In [1]: import numpy as np

In [2]: from numpy import linalg as LA

In [3]: np.set_printoptions(precision=2, suppress=True, linewidth=100, floatmode="fixed")

In [4]: M = np.loadtxt("data.csv", delimiter=",")

In [5]: M
Out[5]: 
array([[-2.00,  1.00,  0.00,  0.00,  0.00,  0.00,  0.00,  0.00,  0.00,  0.00],
       [ 0.00, -2.00,  1.00,  0.00,  0.00,  0.00,  0.00,  0.00,  0.00,  0.00],
       [ 0.00,  0.00, -2.00,  1.00,  0.00,  0.00,  0.00,  0.00,  0.00,  0.00],
       [ 0.00,  0.00,  0.00, -2.00,  1.00,  0.00,  0.00,  0.00,  0.00,  0.00],
       [ 0.00,  0.00,  0.00,  0.00, -2.00,  1.00,  0.00,  0.00,  0.00,  0.00],
       [ 0.00,  0.00,  0.00,  0.00,  0.00, -2.00,  1.00,  0.00,  0.00,  0.00],
       [ 0.00,  0.00,  0.00,  0.00,  0.00,  0.00, -2.00,  1.00,  0.00,  0.00],
       [ 0.00,  0.00,  0.00,  0.00,  0.00,  0.00,  0.00, -2.00,  1.00,  0.00],
       [ 0.00,  0.00,  0.00,  0.00,  0.00,  0.00,  0.00,  0.00, -2.00,  1.00],
       [ 0.00,  0.00,  0.00,  0.00,  0.00,  0.00,  0.00,  0.00,  0.00, -2.00]])

In [6]: # triangular: eigenvalues sit on the diagonal

In [7]: W = np.array([[3, -1, 0, 5, 4],
   ...:     [-7, -3, 8, 9, -1],
   ...:     [0, -3, -6, 5, 6],
   ...:     [-3, -8, -6, 6, 2],
   ...:     [1, 0, 2, -5, -5],
   ...:     [4, -5, 1, 4, 0],
   ...:     [-6, -1, 4, 2, 3],
   ...:     [-7, 4, 6, -9, 1],
   ...:     [6, 7, 2, -6, 8],
   ...:     [9, 2, -3, 5, -5]])

In [8]: c = np.array([0, -4, -2, 3, -6])

In [9]: hid = np.maximum(M @ W + c, 0)

In [10]: (hid > 0).astype(int)
Out[10]: 
array([[0, 0, 1, 1, 0],
       [1, 0, 0, 0, 1],
       [0, 0, 1, 0, 0],
       [1, 1, 1, 0, 0],
       [1, 0, 0, 1, 1],
       [0, 1, 0, 0, 0],
       [1, 1, 0, 0, 0],
       [1, 0, 0, 1, 0],
       [0, 0, 0, 1, 0],
       [0, 0, 1, 0, 1]])

In [11]: LA.matrix_rank(hid)
Out[11]: np.int64(5)

In [12]: cent = np.array([[1, 1], [-2, 1], [-2, 0], [2, 2], [1, -2]])

In [13]: W @ cent
Out[13]: 
array([[ 19,   4],
       [  0,  10],
       [ 34,  -5],
       [ 39,  -3],
       [-18,   1],
       [ 20,   7],
       [ -5,  -9],
       [-44, -23],
       [-16, -15],
       [ 16,  31]])

In [14]: (hid @ cent).round(6).argmax(axis=1)
Out[14]: array([1, 0, 1, 1, 0, 1, 1, 0, 0, 0])

In [15]: hid @ cent
Out[15]: 
array([[ -8.00,   4.00],
       [ 16.00,  10.00],
       [ -8.00,   0.00],
       [-41.00,  19.00],
       [ 40.00,  28.00],
       [-10.00,   5.00],
       [  1.00,   7.00],
       [ 50.00,  50.00],
       [ 40.00,  40.00],
       [ -4.00,  -8.00]])

In [16]: O, _ = LA.qr(np.array([[1.5, -0.3, -1.1, -1.2, 1.8, -1.2],
    ...:     [0.4, -0.2, -0.4, 1.5, 1.8, -0.8],
    ...:     [0.6, 0.0, 1.1, 0.2, -0.2, -0.5],
    ...:     [0.6, -0.2, 0.5, -0.3, 0.7, 0.4],
    ...:     [0.0, -1.7, -0.8, -2.1, -0.7, 0.8],
    ...:     [1.6, 0.6, 2.1, 0.4, 0.6, 0.7]]))

In [17]: X = O[:, :5]

In [18]: X.round(2) + 0
Out[18]: 
array([[-0.63, -0.21,  0.68, -0.25, -0.11],
       [-0.17, -0.12,  0.19,  0.95,  0.02],
       [-0.25, -0.02, -0.41,  0.13, -0.46],
       [-0.25, -0.13, -0.20,  0.00,  0.87],
       [ 0.00, -0.92, -0.28, -0.09, -0.11],
       [-0.67,  0.28, -0.46, -0.05, -0.06]])

In [19]: # keeps lengths

In [20]: hat = X @ LA.solve(X.T @ X, X.T)

In [21]: np.round(LA.eigvalsh(hat), 2) + 0
Out[21]: array([0.00, 1.00, 1.00, 1.00, 1.00, 1.00])

In [22]: np.allclose(hat @ hat, hat)
Out[22]: True

In [23]: hat
Out[23]: 
array([[ 0.98,  0.01, -0.10, -0.05,  0.03,  0.07],
       [ 0.01,  0.99,  0.08,  0.04, -0.02, -0.05],
       [-0.10,  0.08,  0.46, -0.25,  0.17,  0.37],
       [-0.05,  0.04, -0.25,  0.88,  0.08,  0.17],
       [ 0.03, -0.02,  0.17,  0.08,  0.95, -0.12],
       [ 0.07, -0.05,  0.37,  0.17, -0.12,  0.74]])

In [24]: hat @ X[:, 1]
Out[24]: array([-0.21, -0.12, -0.02, -0.13, -0.92,  0.28])

In [25]: U, sv, VT = LA.svd(hat)

In [26]: vecs = VT[:(sv > 1e-8).sum()]

In [27]: rng = np.random.default_rng(11)

In [28]: x0 = hat[5] + -1 * hat[2] + rng.integers(2) * np.eye(6)[3]

In [29]: x0
Out[29]: array([ 0.17, -0.13, -0.08,  0.43, -0.29,  0.37])

In [30]: np.diag(vecs.T @ vecs)
Out[30]: array([0.98, 0.99, 0.46, 0.88, 0.95, 0.74])

In [31]: vecs.T @ vecs
Out[31]: 
array([[ 0.98,  0.01, -0.10, -0.05,  0.03,  0.07],
       [ 0.01,  0.99,  0.08,  0.04, -0.02, -0.05],
       [-0.10,  0.08,  0.46, -0.25,  0.17,  0.37],
       [-0.05,  0.04, -0.25,  0.88,  0.08,  0.17],
       [ 0.03, -0.02,  0.17,  0.08,  0.95, -0.12],
       [ 0.07, -0.05,  0.37,  0.17, -0.12,  0.74]])

In [32]: LA.matrix_rank(np.vstack([hat, x0]))
Out[32]: np.int64(5)

In [33]: np.round(LA.norm(x0 - vecs.T @ vecs @ x0), 2)
Out[33]: np.float64(0.0)

In [34]: F = np.loadtxt("block11.csv", delimiter=",")

In [35]: F
Out[35]: 
array([[ 1.00,  1.00,  1.00,  1.00, -1.00, -1.00, -1.00, -1.00],
       [ 1.00, -1.00,  1.00, -1.00,  1.00, -1.00,  1.00, -1.00],
       [ 1.00,  1.00, -1.00, -1.00, -1.00, -1.00,  1.00,  1.00],
       [ 1.00, -1.00, -1.00,  1.00, -1.00,  1.00,  1.00, -1.00]])

In [36]: other = F + rng.integers(-2, 3, (4, 2)) @ rng.integers(-2, 3, (2, 8))

In [37]: other
Out[37]: 
array([[ 7.00,  3.00, -2.00,  3.00,  2.00, -3.00,  3.00, -3.00],
       [ 1.00, -1.00,  1.00, -1.00,  1.00, -1.00,  1.00, -1.00],
       [ 1.00,  3.00,  2.00,  1.00, -4.00, -3.00, -1.00,  2.00],
       [ 5.00, -1.00, -5.00,  1.00,  3.00,  1.00,  5.00, -3.00]])

In [38]: np.abs(other - F).sum(axis=1)
Out[38]: array([24.00,  0.00, 15.00, 18.00])

In [39]: W = np.array([[-9, -5],
    ...:     [-1, 3],
    ...:     [-6, 7],
    ...:     [1, 3],
    ...:     [-1, 7],
    ...:     [5, 3],
    ...:     [-8, -3],
    ...:     [-2, -9]])

In [40]: c = np.array([0, -1])

In [41]: hid = np.maximum(F @ W + c, 0)

In [42]: (hid > 0).mean(axis=0)
Out[42]: array([0.00, 0.50])

In [43]: hid
Out[43]: 
array([[0.00, 9.00],
       [0.00, 5.00],
       [0.00, 0.00],
       [0.00, 0.00]])

In [44]: LA.matrix_rank(hid)
Out[44]: np.int64(1)

In [45]: cent = np.array([[3, 0], [1, 1]])

In [46]: W @ cent
Out[46]: 
array([[-32,  -5],
       [  0,   3],
       [-11,   7],
       [  6,   3],
       [  4,   7],
       [ 18,   3],
       [-27,  -3],
       [-15,  -9]])

In [47]: hid @ cent
Out[47]: 
array([[9.00, 9.00],
       [5.00, 5.00],
       [0.00, 0.00],
       [0.00, 0.00]])

In [48]: U, sv, VT = LA.svd(hid)

In [49]: np.argmax(sv[:-1] / (sv[1:] + 1e-6)) + 1
Out[49]: np.int64(1)

In [50]: sv
Out[50]: array([10.30,  0.00])

In [51]: other = U[:, :1] @ np.diag(sv[:1]) @ VT[:1]

In [52]: np.round(LA.norm(hid - other, 2), 2), sv[1]
Out[52]: (np.float64(0.0), np.float64(0.0))

In [53]: LA.matrix_rank(other)
Out[53]: np.int64(1)

In [54]: O, _ = LA.qr(np.array([[-0.7, -1.2, 0.1, 1.8, -1.0, -1.4],
    ...:     [1.1, -0.4, 0.6, -1.3, -0.2, 0.5],
    ...:     [-1.1, -1.6, -1.6, -0.8, -0.8, 0.3],
    ...:     [-0.3, -0.1, 0.4, -0.7, 0.1, -1.2],
    ...:     [0.2, 0.5, 0.0, -1.2, 1.2, -0.4],
    ...:     [-0.3, -1.6, 0.6, -0.2, 1.2, 0.7]]))

In [55]: ev = np.array([3, 3, 2, 1, 1, 3])

In [56]: mat = O @ np.diag(ev) @ O.T

In [57]: mat
Out[57]: 
array([[ 2.26, -0.02,  0.42,  0.21,  0.69,  0.34],
       [-0.02,  2.71, -0.25, -0.41,  0.20,  0.43],
       [ 0.42, -0.25,  2.41, -0.13, -0.19,  0.29],
       [ 0.21, -0.41, -0.13,  1.26, -0.08,  0.16],
       [ 0.69,  0.20, -0.19, -0.08,  2.22, -0.62],
       [ 0.34,  0.43,  0.29,  0.16, -0.62,  2.15]])

In [58]: # symmetric, so the eigenvalues are real

In [59]: ev, vecs = LA.eigh(mat)

In [60]: np.unique(ev.round(6) + 0, return_counts=True)[1]
Out[60]: array([2, 1, 3])

In [61]: vecs @ np.diag(ev) @ vecs.T
Out[61]: 
array([[ 2.26, -0.02,  0.42,  0.21,  0.69,  0.34],
       [-0.02,  2.71, -0.25, -0.41,  0.20,  0.43],
       [ 0.42, -0.25,  2.41, -0.13, -0.19,  0.29],
       [ 0.21, -0.41, -0.13,  1.26, -0.08,  0.16],
       [ 0.69,  0.20, -0.19, -0.08,  2.22, -0.62],
       [ 0.34,  0.43,  0.29,  0.16, -0.62,  2.15]])

In [62]: LA.eigvalsh(mat @ mat)
Out[62]: array([1.00, 1.00, 4.00, 9.00, 9.00, 9.00])

In [63]: ev.sum(), np.round(np.trace(mat), 2)
Out[63]: (np.float64(13.0), np.float64(13.0))

In [64]: W0 = np.loadtxt("case10.csv", delimiter=",")

In [65]: W0
Out[65]: 
array([[ 3.00, -2.00,  0.00,  0.00,  0.00,  0.00,  0.00,  0.00,  0.00,  0.00,  0.00],
       [-2.00,  3.00, -2.00,  0.00,  0.00,  0.00,  0.00,  0.00,  0.00,  0.00,  0.00],
       [ 0.00, -2.00,  1.00, -2.00,  0.00,  0.00,  0.00,  0.00,  0.00,  0.00,  0.00],
       [ 0.00,  0.00, -2.00, -3.00, -2.00,  0.00,  0.00,  0.00,  0.00,  0.00,  0.00],
       [ 0.00,  0.00,  0.00, -2.00,  3.00, -2.00,  0.00,  0.00,  0.00,  0.00,  0.00],
       [ 0.00,  0.00,  0.00,  0.00, -2.00, -3.00, -2.00,  0.00,  0.00,  0.00,  0.00],
       [ 0.00,  0.00,  0.00,  0.00,  0.00, -2.00, -2.00, -2.00,  0.00,  0.00,  0.00],
       [ 0.00,  0.00,  0.00,  0.00,  0.00,  0.00, -2.00,  0.00, -2.00,  0.00,  0.00],
       [ 0.00,  0.00,  0.00,  0.00,  0.00,  0.00,  0.00, -2.00, -3.00, -2.00,  0.00],
       [ 0.00,  0.00,  0.00,  0.00,  0.00,  0.00,  0.00,  0.00, -2.00, -2.00, -2.00],
       [ 0.00,  0.00,  0.00,  0.00,  0.00,  0.00,  0.00,  0.00,  0.00, -2.00,  2.00]])

In [66]: # symmetric

In [67]: try:
    ...:     LA.cholesky(W0)
    ...: except LA.LinAlgError as e:
    ...:     print(repr(e))
    ...: 
LinAlgError('Matrix is not positive definite')

In [68]: [round(float(LA.det(W0[:i, :i])), 2) + 0 for i in range(1, 12)]
Out[68]: [3.0, 5.0, -7.0, 1.0, 31.0, -97.0, 70.0, 388.0, -1444.0, 1336.0, 8448.0]

In [69]: np.round(LA.eigvalsh(W0).min(), 2)
Out[69]: np.float64(-5.6)

In [70]: f = np.array([-3, 3, -1, -2, 3, -1, -1, -1, 3, 1, -2])

In [71]: other = W0 + np.outer(f, np.eye(11)[8])

In [72]: round(float(LA.det(other) / LA.det(W0)), 2), round(1 + LA.solve(W0, f)[8], 2)
Out[72]: (-0.82, np.float64(-0.82))

In [73]: LA.matrix_rank(LA.inv(other) - LA.inv(W0), tol=1e-8)
Out[73]: np.int64(1)

In [74]: other
Out[74]: 
array([[ 3.00, -2.00,  0.00,  0.00,  0.00,  0.00,  0.00,  0.00, -3.00,  0.00,  0.00],
       [-2.00,  3.00, -2.00,  0.00,  0.00,  0.00,  0.00,  0.00,  3.00,  0.00,  0.00],
       [ 0.00, -2.00,  1.00, -2.00,  0.00,  0.00,  0.00,  0.00, -1.00,  0.00,  0.00],
       [ 0.00,  0.00, -2.00, -3.00, -2.00,  0.00,  0.00,  0.00, -2.00,  0.00,  0.00],
       [ 0.00,  0.00,  0.00, -2.00,  3.00, -2.00,  0.00,  0.00,  3.00,  0.00,  0.00],
       [ 0.00,  0.00,  0.00,  0.00, -2.00, -3.00, -2.00,  0.00, -1.00,  0.00,  0.00],
       [ 0.00,  0.00,  0.00,  0.00,  0.00, -2.00, -2.00, -2.00, -1.00,  0.00,  0.00],
       [ 0.00,  0.00,  0.00,  0.00,  0.00,  0.00, -2.00,  0.00, -3.00,  0.00,  0.00],
       [ 0.00,  0.00,  0.00,  0.00,  0.00,  0.00,  0.00, -2.00,  0.00, -2.00,  0.00],
       [ 0.00,  0.00,  0.00,  0.00,  0.00,  0.00,  0.00,  0.00, -1.00, -2.00, -2.00],
       [ 0.00,  0.00,  0.00,  0.00,  0.00,  0.00,  0.00,  0.00, -2.00, -2.00,  2.00]])

In [75]: other = F / np.sqrt((F ** 2).mean(axis=1, keepdims=True))

In [76]: LA.norm(other, axis=1)
Out[76]: array([2.83, 2.83, 2.83, 2.83])

In [77]: LA.matrix_rank(other) == LA.matrix_rank(F)
Out[77]: np.True_

In [78]: np.allclose(W0 @ W0.T, W0.T @ W0)
Out[78]: True

In [79]: np.sort(np.abs(LA.eigvals(W0)))
Out[79]: array([0.10, 0.97, 1.97, 2.20, 2.32, 2.99, 4.23, 4.24, 4.98, 5.57, 5.60])

In [80]: LA.matrix_power(W0, 2)
Out[80]: 
array([[ 13.00, -12.00,   4.00,   0.00,   0.00,   0.00,   0.00,   0.00,   0.00,   0.00,   0.00],
       [-12.00,  17.00,  -8.00,   4.00,   0.00,   0.00,   0.00,   0.00,   0.00,   0.00,   0.00],
       [  4.00,  -8.00,   9.00,   4.00,   4.00,   0.00,   0.00,   0.00,   0.00,   0.00,   0.00],
       [  0.00,   4.00,   4.00,  17.00,   0.00,   4.00,   0.00,   0.00,   0.00,   0.00,   0.00],
       [  0.00,   0.00,   4.00,   0.00,  17.00,   0.00,   4.00,   0.00,   0.00,   0.00,   0.00],
       [  0.00,   0.00,   0.00,   4.00,   0.00,  17.00,  10.00,   4.00,   0.00,   0.00,   0.00],
       [  0.00,   0.00,   0.00,   0.00,   4.00,  10.00,  12.00,   4.00,   4.00,   0.00,   0.00],
       [  0.00,   0.00,   0.00,   0.00,   0.00,   4.00,   4.00,   8.00,   6.00,   4.00,   0.00],
       [  0.00,   0.00,   0.00,   0.00,   0.00,   0.00,   4.00,   6.00,  17.00,  10.00,   4.00],
       [  0.00,   0.00,   0.00,   0.00,   0.00,   0.00,   0.00,   4.00,  10.00,  12.00,   0.00],
       [  0.00,   0.00,   0.00,   0.00,   0.00,   0.00,   0.00,   0.00,   4.00,   0.00,   8.00]])

In [81]: f, r1 = W0[4], W0[2]

In [82]: f @ r1
Out[82]: np.float64(4.0)

In [83]: p = (f @ r1) / (f @ f) * f

In [84]: np.outer(f, r1)
Out[84]: 
array([[ 0.00, -0.00,  0.00, -0.00,  0.00,  0.00,  0.00,  0.00,  0.00,  0.00,  0.00],
       [ 0.00, -0.00,  0.00, -0.00,  0.00,  0.00,  0.00,  0.00,  0.00,  0.00,  0.00],
       [ 0.00, -0.00,  0.00, -0.00,  0.00,  0.00,  0.00,  0.00,  0.00,  0.00,  0.00],
       [-0.00,  4.00, -2.00,  4.00, -0.00, -0.00, -0.00, -0.00, -0.00, -0.00, -0.00],
       [ 0.00, -6.00,  3.00, -6.00,  0.00,  0.00,  0.00,  0.00,  0.00,  0.00,  0.00],
       [-0.00,  4.00, -2.00,  4.00, -0.00, -0.00, -0.00, -0.00, -0.00, -0.00, -0.00],
       [ 0.00, -0.00,  0.00, -0.00,  0.00,  0.00,  0.00,  0.00,  0.00,  0.00,  0.00],
       [ 0.00, -0.00,  0.00, -0.00,  0.00,  0.00,  0.00,  0.00,  0.00,  0.00,  0.00],
       [ 0.00, -0.00,  0.00, -0.00,  0.00,  0.00,  0.00,  0.00,  0.00,  0.00,  0.00],
       [ 0.00, -0.00,  0.00, -0.00,  0.00,  0.00,  0.00,  0.00,  0.00,  0.00,  0.00],
       [ 0.00, -0.00,  0.00, -0.00,  0.00,  0.00,  0.00,  0.00,  0.00,  0.00,  0.00]])

In [85]: p
Out[85]: array([ 0.00,  0.00,  0.00, -0.47,  0.71, -0.47,  0.00,  0.00,  0.00,  0.00,  0.00])

In [86]: r1 - p
Out[86]: array([ 0.00, -2.00,  1.00, -1.53, -0.71,  0.47,  0.00,  0.00,  0.00,  0.00,  0.00])

In [87]: (r1 - p) @ f
Out[87]: np.float64(0.0)
